$ ipython --no-banner

In [1]: import numpy as np

In [2]: np.set_printoptions(suppress=True, linewidth=160)

In [3]: u = np.array([2, 1, 0, 3]) + 0.5

In [4]: data = np.outer(u, u) / (u @ u)

In [5]: data.round(2)
Out[5]: 
array([[0.3 , 0.18, 0.06, 0.42],
       [0.18, 0.11, 0.04, 0.25],
       [0.06, 0.04, 0.01, 0.08],
       [0.42, 0.25, 0.08, 0.58]])

In [6]: theta = np.radians(36)

In [7]: r_ = np.eye(4)

In [8]: r_[3, 3] = r_[1, 1] = np.cos(theta)

In [9]: r_[3, 1], r_[1, 3] = -np.sin(theta), np.sin(theta)

In [10]: r_.round(2)
Out[10]: 
array([[ 1.  ,  0.  ,  0.  ,  0.  ],
       [ 0.  ,  0.81,  0.  ,  0.59],
       [ 0.  ,  0.  ,  1.  ,  0.  ],
       [ 0.  , -0.59,  0.  ,  0.81]])

In [11]: other = data @ r_.T

In [12]: np.allclose(data @ data.T, other @ other.T)
Out[12]: True

In [13]: other.round(2)
Out[13]: 
array([[0.3 , 0.39, 0.06, 0.23],
       [0.18, 0.23, 0.04, 0.14],
       [0.06, 0.08, 0.01, 0.05],
       [0.42, 0.55, 0.08, 0.32]])

In [14]: np.round(np.linalg.det(r_), 2), np.round(np.trace(r_), 2)
Out[14]: (np.float64(1.0), np.float64(3.62))

In [15]: np.allclose(np.linalg.norm(data, axis=1), np.linalg.norm(other, axis=1))
Out[15]: True

In [16]: vals, vecs = np.linalg.eigvalsh(data)
ValueError: too many values to unpack (expected 2)


In [17]: vals, vecs = np.linalg.eigh(data)

In [18]: np.unique(vals.round(6) + 0, return_counts=True)[1]
Out[18]: array([3, 1])

In [19]: np.round(vecs.T @ data @ vecs, 2) + 0
Out[19]: 
array([[0., 0., 0., 0.],
       [0., 0., 0., 0.],
       [0., 0., 0., 0.],
       [0., 0., 0., 1.]])

In [20]: np.round(np.linalg.eigvalsh(data + 2 * np.eye(4)), 2)
Out[20]: array([2., 2., 2., 3.])

In [21]: vec = np.array([4, 2, 2, -2])

In [22]: np.round(np.eye(4) - data, 2)
Out[22]: 
array([[ 0.7 , -0.18, -0.06, -0.42],
       [-0.18,  0.89, -0.04, -0.25],
       [-0.06, -0.04,  0.99, -0.08],
       [-0.42, -0.25, -0.08,  0.42]])

In [23]: round((vec - data @ vec) @ (data @ vec), 2)
Out[23]: np.float64(-0.0)

In [24]: np.round(data @ vec, 2)
Out[24]: array([0.83, 0.5 , 0.17, 1.17])

In [25]: r = np.linalg.matrix_rank(data)

In [26]: r
Out[26]: np.int64(1)

In [27]: ns = np.linalg.svd(data)[2][r:].T

In [28]: ns.shape
Out[28]: (4, 3)

In [29]: np.round(data @ ns, 2) + 0
Out[29]: 
array([[0., 0., 0.],
       [0., 0., 0.],
       [0., 0., 0.],
       [0., 0., 0.]])

In [30]: left, sig, Vt = np.linalg.svd(data)

In [31]: sig.round(2) + 0
Out[31]: array([1., 0., 0., 0.])

In [32]: other = left[:, :1] @ np.diag(sig[:1]) @ Vt[:1]

In [33]: round(float(np.linalg.norm(data - other) / np.linalg.norm(data)), 2)
Out[33]: 0.0

In [34]: round(float(np.linalg.norm(data - other, 2)), 2), np.round(sig[1], 2)
Out[34]: (0.0, np.float64(0.0))

In [35]: np.linalg.matrix_rank(data, rtol=0.05)
Out[35]: np.int64(1)

In [36]: other.round(2)
Out[36]: 
array([[0.3 , 0.18, 0.06, 0.42],
       [0.18, 0.11, 0.04, 0.25],
       [0.06, 0.04, 0.01, 0.08],
       [0.42, 0.25, 0.08, 0.58]])

In [37]: q, _ = np.linalg.qr(np.array([[-1.0, 1.2], [-1.0, 1.3]]))

In [38]: vecs, _ = np.linalg.qr(np.array([[1.7, -0.1, -1.1], [1.9, -0.6, 0.4], [0.6, -0.8, 0.5]]))

In [39]: sig = 20 * 0.5 ** np.arange(2)

In [40]: m1 = q[:, :2] * sig @ vecs[:2]

In [41]: m1.round(2)
Out[41]: 
array([[ 14.31,  -5.59,  -3.74],
       [  4.05,  -7.59, -13.26]])

In [42]: np.round(np.linalg.svd(m1, compute_uv=False), 2)
Out[42]: array([20., 10.])

In [43]: np.round(np.diff(m1, axis=0), 2)
Out[43]: array([[-10.26,  -2.  ,  -9.53]])

In [44]: np.round(m1.sum(axis=0), 2)
Out[44]: array([ 18.36, -13.19, -17.  ])

In [45]: m1[:, 3]
IndexError: index 3 is out of bounds for axis 1 with size 3


In [46]: m1[2]
IndexError: index 2 is out of bounds for axis 0 with size 2


In [47]: np.linalg.rank(m1)
AttributeError: module 'numpy.linalg' has no attribute 'rank'


In [48]: round(float(np.linalg.norm(m1)), 2)
Out[48]: 22.36
